$ ipython --no-banner

In [1]: import numpy as np

In [2]: np.set_printoptions(precision=2, suppress=True, linewidth=160)

In [3]: rnd = lambda a: np.round(a, 2) + 0

In [4]: mat = np.load("layer0.npy")

In [5]: rnd(mat)
Out[5]: 
array([[0.06, 0.02, 0.06, 0.15, 0.15, 0.1 , 0.02],
       [0.02, 0.01, 0.02, 0.05, 0.05, 0.03, 0.01],
       [0.06, 0.02, 0.06, 0.15, 0.15, 0.1 , 0.02],
       [0.15, 0.05, 0.15, 0.34, 0.34, 0.24, 0.05],
       [0.15, 0.05, 0.15, 0.34, 0.34, 0.24, 0.05],
       [0.1 , 0.03, 0.1 , 0.24, 0.24, 0.17, 0.03],
       [0.02, 0.01, 0.02, 0.05, 0.05, 0.03, 0.01]])

In [6]: # columns 0 and 2 are equal

In [7]: U, sig, Vt = np.linalg.svd(mat)

In [8]: np.argmax(sig[:-1] / (sig[1:] + 1e-6)) + 1
Out[8]: np.int64(1)

In [9]: M2 = U[:, :1] @ np.diag(sig[:1]) @ Vt[:1]

In [10]: rnd(np.linalg.norm(mat - M2, 2)), rnd(sig[1])
Out[10]: (np.float64(0.0), np.float64(0.0))

In [11]: rnd(np.linalg.norm(mat - M2) / np.linalg.norm(mat))
Out[11]: np.float64(0.0)

In [12]: np.linalg.matrix_rank(M2)
Out[12]: np.int64(1)

In [13]: print(rnd(np.abs(mat - M2).max()))
0.0

In [14]: evals, evecs = np.linalg.eigh(mat)

In [15]: x = np.array([0, 1, 0, 3, 3, 1, 0])

In [16]: rnd(x @ mat @ x)
Out[16]: np.float64(16.11)

In [17]: print(rnd(evecs * np.abs(evals) @ evecs.T))
[[0.06 0.02 0.06 0.15 0.15 0.1  0.02]
 [0.02 0.01 0.02 0.05 0.05 0.03 0.01]
 [0.06 0.02 0.06 0.15 0.15 0.1  0.02]
 [0.15 0.05 0.15 0.34 0.34 0.24 0.05]
 [0.15 0.05 0.15 0.34 0.34 0.24 0.05]
 [0.1  0.03 0.1  0.24 0.24 0.17 0.03]
 [0.02 0.01 0.02 0.05 0.05 0.03 0.01]]

In [18]: rnd(x @ mat @ x / (x @ x)), rnd(evals[0]), rnd(evals[-1])
Out[18]: (np.float64(0.81), np.float64(0.0), np.float64(1.0))

In [19]: (np.sign(evecs[:, -1].round(6)) == np.sign(evecs[0, -1].round(6))).astype(int)
Out[19]: array([1, 1, 1, 1, 1, 1, 1])

In [20]: rnd(np.linalg.eigvalsh(mat[1:, 1:]))
Out[20]: array([0.  , 0.  , 0.  , 0.  , 0.  , 0.94])

In [21]: rnd(evecs * np.maximum(evals, 0) @ evecs.T)
Out[21]: 
array([[0.06, 0.02, 0.06, 0.15, 0.15, 0.1 , 0.02],
       [0.02, 0.01, 0.02, 0.05, 0.05, 0.03, 0.01],
       [0.06, 0.02, 0.06, 0.15, 0.15, 0.1 , 0.02],
       [0.15, 0.05, 0.15, 0.34, 0.34, 0.24, 0.05],
       [0.15, 0.05, 0.15, 0.34, 0.34, 0.24, 0.05],
       [0.1 , 0.03, 0.1 , 0.24, 0.24, 0.17, 0.03],
       [0.02, 0.01, 0.02, 0.05, 0.05, 0.03, 0.01]])

In [22]: rnd(np.abs(mat).sum(axis=1).max()), rnd(np.abs(evals).max())
Out[22]: (np.float64(1.32), np.float64(1.0))

In [23]: rng = np.random.default_rng(8559)

In [24]: idx = rng.permutation(7)

In [25]: idx
Out[25]: array([6, 0, 2, 5, 1, 4, 3])

In [26]: M2 = mat[idx][:, idx]

In [27]: rnd(M2)
Out[27]: 
array([[0.01, 0.02, 0.02, 0.03, 0.01, 0.05, 0.05],
       [0.02, 0.06, 0.06, 0.1 , 0.02, 0.15, 0.15],
       [0.02, 0.06, 0.06, 0.1 , 0.02, 0.15, 0.15],
       [0.03, 0.1 , 0.1 , 0.17, 0.03, 0.24, 0.24],
       [0.01, 0.02, 0.02, 0.03, 0.01, 0.05, 0.05],
       [0.05, 0.15, 0.15, 0.24, 0.05, 0.34, 0.34],
       [0.05, 0.15, 0.15, 0.24, 0.05, 0.34, 0.34]])

In [28]: np.trace(M2)
Out[28]: np.float64(1.0)

In [29]: print(np.allclose(M2, mat))
False
